>>> import numpy as np
>>> from numpy import linalg as LA
>>> np.set_printoptions(precision=2, suppress=True, linewidth=120)
>>> mat = np.loadtxt("layer9.csv", delimiter=",")
>>> mat
array([[ 1.,  0.,  0., -1.,  2.,  0.,  0.,  0.],
       [ 2.,  2.,  2., -2.,  2.,  2.,  1.,  2.],
       [ 0.,  0.,  2.,  0.,  1.,  1.,  2.,  2.],
       [ 2.,  2.,  0., -2.,  2.,  0.,  0.,  0.],
       [ 0.,  1.,  2.,  0.,  1.,  2.,  0.,  2.],
       [ 2.,  1.,  1., -2.,  2.,  1.,  0.,  1.],
       [ 1.,  1.,  2., -1.,  0.,  2.,  1.,  1.],
       [ 0.,  1.,  1.,  0.,  0.,  0.,  1.,  2.],
       [ 0.,  0.,  1.,  0.,  0.,  0.,  1.,  1.]])
>>> left, sv, Vh = LA.svd(mat)
>>> vecs = Vh[:(sv > 1e-8).sum()]
>>> rng = np.random.default_rng(4968)
>>> vec = mat[1] + 3 * mat[5] + rng.integers(2) * np.eye(8)[0]
>>> vec
array([ 8.,  5.,  5., -8.,  8.,  5.,  1.,  5.])
>>> LA.matrix_rank(np.vstack([mat, vec]))
np.int64(7)
>>> np.round(vecs.T @ vecs, 2) + 0
array([[ 0.5,  0. ,  0. , -0.5,  0. ,  0. ,  0. ,  0. ],
       [ 0. ,  1. ,  0. ,  0. ,  0. ,  0. ,  0. ,  0. ],
       [ 0. ,  0. ,  1. ,  0. ,  0. ,  0. ,  0. ,  0. ],
       [-0.5,  0. ,  0. ,  0.5,  0. ,  0. ,  0. ,  0. ],
       [ 0. ,  0. ,  0. ,  0. ,  1. ,  0. ,  0. ,  0. ],
       [ 0. ,  0. ,  0. ,  0. ,  0. ,  1. ,  0. ,  0. ],
       [ 0. ,  0. ,  0. ,  0. ,  0. ,  0. ,  1. ,  0. ],
       [ 0. ,  0. ,  0. ,  0. ,  0. ,  0. ,  0. ,  1. ]])
>>> np.allclose(vecs.T @ vecs @ vec, vec)
True
>>> LA.matrix_rank(mat, rtol=0.1)
np.int64(5)
>>> [round(float(x), 2) for x in LA.svd(mat, compute_uv=False)[:3]]
[9.14, 4.86, 2.14]
>>> np.argsort(-LA.norm(mat, axis=0).round(6), kind="stable")[:3]
array([2, 7, 4])
>>> u = np.array([5, 3, 5])
>>> np.array([np.convolve(row, u, "same") for row in mat])
array([[ 3.,  5., -5.,  7.,  1., 10.,  0.,  0.],
       [16., 26.,  6., 14.,  6., 21., 23., 11.],
       [ 0., 10.,  6., 15.,  8., 18., 21., 16.],
       [16., 16.,  0.,  4., -4., 10.,  0.,  0.],
       [ 5., 13., 11., 15., 13., 11., 20.,  6.],
       [11., 18., -2.,  9.,  1., 13., 10.,  3.],
       [ 8., 18.,  6.,  7.,  5., 11., 18.,  8.],
       [ 5.,  8.,  8.,  5.,  0.,  5., 13., 11.],
       [ 0.,  5.,  3.,  5.,  0.,  5.,  8.,  8.]])
>>> np.convolve(mat[4], u)
array([ 0.,  5., 13., 11., 15., 13., 11., 20.,  6., 10.])
>>> left, sv, Vh = LA.svd(mat)
>>> np.argmax(sv[:-1] / (sv[1:] + 1e-6)) + 1
np.int64(7)
>>> sv.round(2) + 0
array([9.14, 4.86, 2.14, 1.79, 1.56, 0.69, 0.31, 0.  ])
>>> Y = left[:, :7] @ np.diag(sv[:7]) @ Vh[:7]
>>> LA.matrix_rank(mat, rtol=0.05)
np.int64(6)
>>> LA.matrix_rank(Y)
np.int64(7)
>>> Y = np.array([[-3, -3, 1, -2, -2, 1, -3],
...     [0, -3, 3, -3, 3, -3, 2],
...     [-2, 2, -3, -3, 3, -1, 3],
...     [2, 1, 3, -2, -2, -2, -2],
...     [-3, 1, 1, -1, 2, 1, 0],
...     [1, -2, 0, -3, 0, -1, 3],
...     [-1, -2, 1, -2, 0, -2, -2]])
>>> J = Y + Y.T
>>> J
array([[-6, -3, -1,  0, -5,  2, -4],
       [-3, -6,  5, -2,  4, -5,  0],
       [-1,  5, -6,  0,  4, -1,  4],
       [ 0, -2,  0, -4, -3, -5, -4],
       [-5,  4,  4, -3,  4,  1,  0],
       [ 2, -5, -1, -5,  1, -2,  1],
       [-4,  0,  4, -4,  0,  1, -4]])
>>> # symmetric, so the eigenvalues are real
>>> vec = np.array([1, -2, 2, 0, 0, 0, 1])
>>> rhs = J @ vec
>>> rhs
array([ -6,  19, -19,   0,  -5,  11,   0])
>>> np.round(LA.solve(J, J[:, 6]), 2) + 0
array([0., 0., 0., 0., 0., 0., 1.])
>>> np.round(LA.solve(J, 2 * rhs), 2) + 0
array([ 2., -4.,  4.,  0.,  0.,  0.,  2.])
>>> rk = LA.matrix_rank(mat)
>>> rk
np.int64(7)
>>> ns = LA.svd(mat)[2][rk:].T
>>> LA.matrix_rank(mat.T @ mat), LA.matrix_rank(mat @ mat.T)
(np.int64(7), np.int64(7))
>>> [int(LA.matrix_rank(mat[:i])) for i in range(1, len(mat) + 1)]
[1, 2, 3, 4, 5, 6, 7, 7, 7]
>>> idx = rng.permutation(7)
>>> Y = J[:, idx] * rng.choice([-1, 1], 7)
>>> Y
array([[-1, -2, -3, -5, -6,  0,  4],
       [ 5,  5, -6,  4, -3, -2,  0],
       [-6,  1,  5,  4, -1,  0, -4],
       [ 0,  5, -2, -3,  0, -4,  4],
       [ 4, -1,  4,  4, -5, -3,  0],
       [-1,  2, -5,  1,  2, -5, -1],
       [ 4, -1,  0,  0, -4, -4,  4]])
>>> left, _, Vh = LA.svd(J.T @ Y)
>>> np.round(left @ Vh, 2) + 0
array([[ 0.,  0.,  0.,  0.,  1.,  0.,  0.],
       [ 0.,  0.,  1.,  0.,  0.,  0.,  0.],
       [ 1.,  0.,  0.,  0.,  0.,  0.,  0.],
       [ 0.,  0.,  0.,  0.,  0.,  1.,  0.],
       [ 0.,  0.,  0.,  1.,  0.,  0.,  0.],
       [ 0., -1.,  0.,  0.,  0.,  0.,  0.],
       [ 0.,  0.,  0.,  0.,  0.,  0., -1.]])
>>> np.round(LA.lstsq(J, Y)[0], 2) + 0
array([[ 0.,  0.,  0.,  0.,  1.,  0.,  0.],
       [ 0.,  0.,  1.,  0.,  0.,  0.,  0.],
       [ 1.,  0.,  0.,  0.,  0.,  0.,  0.],
       [ 0.,  0.,  0.,  0.,  0.,  1.,  0.],
       [ 0.,  0.,  0.,  1.,  0.,  0.,  0.],
       [ 0., -1.,  0.,  0.,  0.,  0.,  0.],
       [ 0.,  0.,  0.,  0.,  0.,  0., -1.]])
>>> np.round(np.abs(LA.eigvals(J)).max(), 2)
np.float64(14.95)
>>> (J + J.T) / 2
array([[-6., -3., -1.,  0., -5.,  2., -4.],
       [-3., -6.,  5., -2.,  4., -5.,  0.],
       [-1.,  5., -6.,  0.,  4., -1.,  4.],
       [ 0., -2.,  0., -4., -3., -5., -4.],
       [-5.,  4.,  4., -3.,  4.,  1.,  0.],
       [ 2., -5., -1., -5.,  1., -2.,  1.],
       [-4.,  0.,  4., -4.,  0.,  1., -4.]])
>>> np.allclose(J, J.T)
True
>>> round(LA.det(J), 2)
np.float64(-260116.0)
>>> J @ J
array([[ 91,   1, -41,  27,  -4,  -9,  38],
       [  1, 115, -36,  33,  28,  43,  35],
       [-41, -36,  95, -33,  16, -11, -37],
       [ 27,  33, -33,  70, -13,  33,  27],
       [ -4,  28,  16, -13,  83, -17,  49],
       [ -9,  43, -11,  33, -17,  61,   2],
       [ 38,  35, -37,  27,  49,   2,  65]])
>>> np.trace(J)
np.int64(-24)
>>> arr = np.load("w.npy")
>>> arr
array([[  1,  -5,   5,   4,   1,  -5],
       [  4, -20,  20,  16,   4, -20],
       [ -4,  20, -20, -16,  -4,  20],
       [ -7,  35, -35, -28,  -7,  35],
       [  6, -30,  30,  24,   6, -30],
       [  2, -10,  10,   8,   2, -10],
       [ -4,  20, -20, -16,  -4,  20],
       [ -5,  25, -25, -20,  -5,  25]])
>>> # column 4 repeats column 0
>>> left, sv, Vh = LA.svd(arr)
>>> vecs = Vh[:(sv > 1e-8).sum()]
>>> vec = arr[0] + 2 * arr[3] + rng.integers(2) * np.eye(6)[1]
>>> vec
array([-13.,  65., -65., -52., -13.,  65.])
>>> np.diag(vecs.T @ vecs)
array([0.01, 0.27, 0.27, 0.17, 0.01, 0.27])
>>> vecs.T @ vecs
array([[ 0.01, -0.05,  0.05,  0.04,  0.01, -0.05],
       [-0.05,  0.27, -0.27, -0.22, -0.05,  0.27],
       [ 0.05, -0.27,  0.27,  0.22,  0.05, -0.27],
       [ 0.04, -0.22,  0.22,  0.17,  0.04, -0.22],
       [ 0.01, -0.05,  0.05,  0.04,  0.01, -0.05],
       [-0.05,  0.27, -0.27, -0.22, -0.05,  0.27]])
>>> np.round(LA.norm(vec - vecs.T @ vecs @ vec), 2)
np.float64(0.0)
>>> vec = np.array([7, 8, 7, 6, -4, 3])
>>> arr @ vec
array([  7,  28, -28, -49,  42,  14, -28, -35])
>>> vec @ arr
Traceback (most recent call last):
  File "<python-input-63>", line 1, in <module>
    vec @ arr
    ~~~~^~~~~
ValueError: matmul: Input operand 1 has a mismatch in its core dimension 0, with gufunc signature (n?,k),(k,m?)->(n?,m?) (size 8 is different from 6)
>>> np.sign((arr @ vec).round(6))
array([ 1,  1, -1, -1,  1,  1, -1, -1])
>>> np.einsum("ij,j->i", arr, vec)
array([  7,  28, -28, -49,  42,  14, -28, -35])
>>> arr @ np.eye(6)[4]
array([ 1.,  4., -4., -7.,  6.,  2., -4., -5.])
>>> (arr @ vec).argmax()
np.int64(4)
>>> LA.matrix_rank(arr, rtol=0.1)
np.int64(1)
>>> [round(float(x), 2) for x in LA.svd(arr, compute_uv=False)[:3]]
[123.12, 0.0, 0.0]
>>> K = np.load("a.npy")
>>> K
array([[ 4.77, -0.76,  0.87, -0.85,  0.22,  0.26,  0.96, -1.58, -1.85, -0.48],
       [-0.76,  4.52, -0.74,  2.05,  1.3 , -0.65, -0.23,  0.51, -1.21, -0.06],
       [ 0.87, -0.74,  4.35, -0.7 , -1.11, -0.44,  1.22, -0.57,  0.08, -0.52],
       [-0.85,  2.05, -0.7 ,  5.31, -1.49, -1.54,  0.67,  0.36, -1.7 , -0.08],
       [ 0.22,  1.3 , -1.11, -1.49,  5.08,  0.42, -1.54, -0.26, -0.12, -0.93],
       [ 0.26, -0.65, -0.44, -1.54,  0.42,  3.91, -0.52, -0.43,  0.26, -0.14],
       [ 0.96, -0.23,  1.22,  0.67, -1.54, -0.52,  5.62, -1.04, -0.54,  0.58],
       [-1.58,  0.51, -0.57,  0.36, -0.26, -0.43, -1.04,  3.9 ,  0.16,  0.37],
       [-1.85, -1.21,  0.08, -1.7 , -0.12,  0.26, -0.54,  0.16,  3.48,  0.62],
       [-0.48, -0.06, -0.52, -0.08, -0.93, -0.14,  0.58,  0.37,  0.62,  2.06]])
>>> ev, vecs = LA.eigh(K)
>>> np.round(vecs.T @ K @ vecs, 2) + 0
array([[1.  , 0.  , 0.  , 0.  , 0.  , 0.  , 0.  , 0.  , 0.  , 0.  ],
       [0.  , 1.  , 0.  , 0.  , 0.  , 0.  , 0.  , 0.  , 0.  , 0.  ],
       [0.  , 0.  , 2.  , 0.  , 0.  , 0.  , 0.  , 0.  , 0.  , 0.  ],
       [0.  , 0.  , 0.  , 3.  , 0.  , 0.  , 0.  , 0.  , 0.  , 0.  ],
       [0.  , 0.  , 0.  , 0.  , 3.  , 0.  , 0.  , 0.  , 0.  , 0.  ],
       [0.  , 0.  , 0.  , 0.  , 0.  , 3.99, 0.  , 0.  , 0.  , 0.  ],
       [0.  , 0.  , 0.  , 0.  , 0.  , 0.  , 4.  , 0.  , 0.  , 0.  ],
       [0.  , 0.  , 0.  , 0.  , 0.  , 0.  , 0.  , 7.01, 0.  , 0.  ],
       [0.  , 0.  , 0.  , 0.  , 0.  , 0.  , 0.  , 0.  , 8.99, 0.  ],
       [0.  , 0.  , 0.  , 0.  , 0.  , 0.  , 0.  , 0.  , 0.  , 9.  ]])
>>> round(ev.sum(), 2), np.round(np.trace(K), 2)
(np.float64(43.0), np.float64(43.0))
>>> LA.eigvalsh(K + 2 * np.eye(10))
array([ 3.  ,  3.  ,  4.  ,  5.  ,  5.  ,  5.99,  6.  ,  9.01, 10.99, 11.  ])
>>> vecs @ np.diag(ev) @ vecs.T
array([[ 4.77, -0.76,  0.87, -0.85,  0.22,  0.26,  0.96, -1.58, -1.85, -0.48],
       [-0.76,  4.52, -0.74,  2.05,  1.3 , -0.65, -0.23,  0.51, -1.21, -0.06],
       [ 0.87, -0.74,  4.35, -0.7 , -1.11, -0.44,  1.22, -0.57,  0.08, -0.52],
       [-0.85,  2.05, -0.7 ,  5.31, -1.49, -1.54,  0.67,  0.36, -1.7 , -0.08],
       [ 0.22,  1.3 , -1.11, -1.49,  5.08,  0.42, -1.54, -0.26, -0.12, -0.93],
       [ 0.26, -0.65, -0.44, -1.54,  0.42,  3.91, -0.52, -0.43,  0.26, -0.14],
       [ 0.96, -0.23,  1.22,  0.67, -1.54, -0.52,  5.62, -1.04, -0.54,  0.58],
       [-1.58,  0.51, -0.57,  0.36, -0.26, -0.43, -1.04,  3.9 ,  0.16,  0.37],
       [-1.85, -1.21,  0.08, -1.7 , -0.12,  0.26, -0.54,  0.16,  3.48,  0.62],
       [-0.48, -0.06, -0.52, -0.08, -0.93, -0.14,  0.58,  0.37,  0.62,  2.06]])
